% ipython --no-banner

In [1]: import numpy as np

In [2]: from numpy import linalg as LA

In [3]: np.set_printoptions(precision=3, suppress=True, linewidth=100)

In [4]: data = np.loadtxt("w.csv", delimiter=",")

In [5]: data
Out[5]: 
array([[  6.558,  -4.177,   1.516,  -2.212,   0.411,   5.046,   7.189,  -5.84 ,  -0.633,   5.73 ,
         -8.687, -15.277,  -5.865],
       [ -6.249,   4.121,   7.642,  -0.26 ,   5.514,   0.761,  -3.908,   0.798,  -1.549,  -9.934,
          7.731,  11.69 ,   7.221],
       [  0.15 ,  -0.469,  -2.806,   1.139,  -2.359,  -1.913,   0.867,   1.303,  -0.573,   2.639,
          0.311,  -0.592,  -0.455],
       [ -1.798,   3.329,  -0.387,   2.284,   2.511,  -2.896,  -5.369,   4.231,   0.564,  -1.391,
          3.511,   7.34 ,   3.624],
       [ -2.261,  -0.643,  -0.408,  -0.158,  -2.859,  -0.596,  -1.723,   1.636,   0.931,  -2.106,
         -0.973,   2.429,   0.037],
       [  1.445,  -8.98 ,  -3.702,  -2.177,  -8.575,   0.071,   7.404,  -3.168,  -0.519,  -0.676,
         -6.327,  -5.768,  -6.341],
       [  1.98 ,  -4.48 ,  -3.212,   2.776,   1.284,  -6.22 ,  -0.652,   0.618,  -2.859,   6.255,
         -2.174,   1.306,   0.104],
       [  0.653,   0.756,   4.113,  -0.017,   1.895,   3.293,  -0.191,  -0.224,  -0.554,  -1.293,
         -1.771,  -2.503,   0.02 ],
       [ -4.009,   6.706,   3.828,  -1.075,   1.086,   4.782,  -4.377,   2.936,   2.82 ,  -8.013,
          5.274,   5.628,   2.866],
       [  1.546,  -1.224,  -3.274,   4.507,   5.218, -11.514,  -3.749,  -0.22 ,  -3.628,   2.242,
          5.418,   9.773,   5.34 ],
       [  4.024,  -3.38 ,  -0.141,   1.214,  -1.056,   0.794,   2.088,  -0.637,  -0.761,   5.853,
         -6.435,  -7.994,  -4.106]])

In [6]: def softmax(z):
   ...:     e = np.exp(z - z.max(axis=-1, keepdims=True))
   ...:     return e / e.sum(axis=-1, keepdims=True)
   ...: 

In [7]: softmax(data[2] + 5)
Out[7]: array([0.041, 0.022, 0.002, 0.11 , 0.003, 0.005, 0.084, 0.13 , 0.02 , 0.493, 0.048, 0.019, 0.022])

In [8]: np.round(softmax(10 * data[2]), 3) + 0
Out[8]: array([0., 0., 0., 0., 0., 0., 0., 0., 0., 1., 0., 0., 0.])

In [9]: S = data @ data.T / np.sqrt(13)

In [10]: softmax(S).round(6).argmax(axis=1)
Out[10]: array([0, 1, 6, 1, 1, 5, 9, 0, 1, 9, 0])

In [11]: np.round(softmax(S + np.triu(np.full(S.shape, -np.inf), 1)), 3) + 0
Out[11]: 
array([[1.   , 0.   , 0.   , 0.   , 0.   , 0.   , 0.   , 0.   , 0.   , 0.   , 0.   ],
       [0.   , 1.   , 0.   , 0.   , 0.   , 0.   , 0.   , 0.   , 0.   , 0.   , 0.   ],
       [0.004, 0.   , 0.996, 0.   , 0.   , 0.   , 0.   , 0.   , 0.   , 0.   , 0.   ],
       [0.   , 1.   , 0.   , 0.   , 0.   , 0.   , 0.   , 0.   , 0.   , 0.   , 0.   ],
       [0.   , 0.875, 0.   , 0.049, 0.076, 0.   , 0.   , 0.   , 0.   , 0.   , 0.   ],
       [0.   , 0.   , 0.   , 0.   , 0.   , 1.   , 0.   , 0.   , 0.   , 0.   , 0.   ],
       [0.   , 0.   , 0.   , 0.   , 0.   , 0.   , 1.   , 0.   , 0.   , 0.   , 0.   ],
       [0.999, 0.   , 0.   , 0.   , 0.   , 0.   , 0.   , 0.001, 0.   , 0.   , 0.   ],
       [0.   , 1.   , 0.   , 0.   , 0.   , 0.   , 0.   , 0.   , 0.   , 0.   , 0.   ],
       [0.   , 0.   , 0.   , 0.   , 0.   , 0.   , 0.   , 0.   , 0.   , 1.   , 0.   ],
       [1.   , 0.   , 0.   , 0.   , 0.   , 0.   , 0.   , 0.   , 0.   , 0.   , 0.   ]])
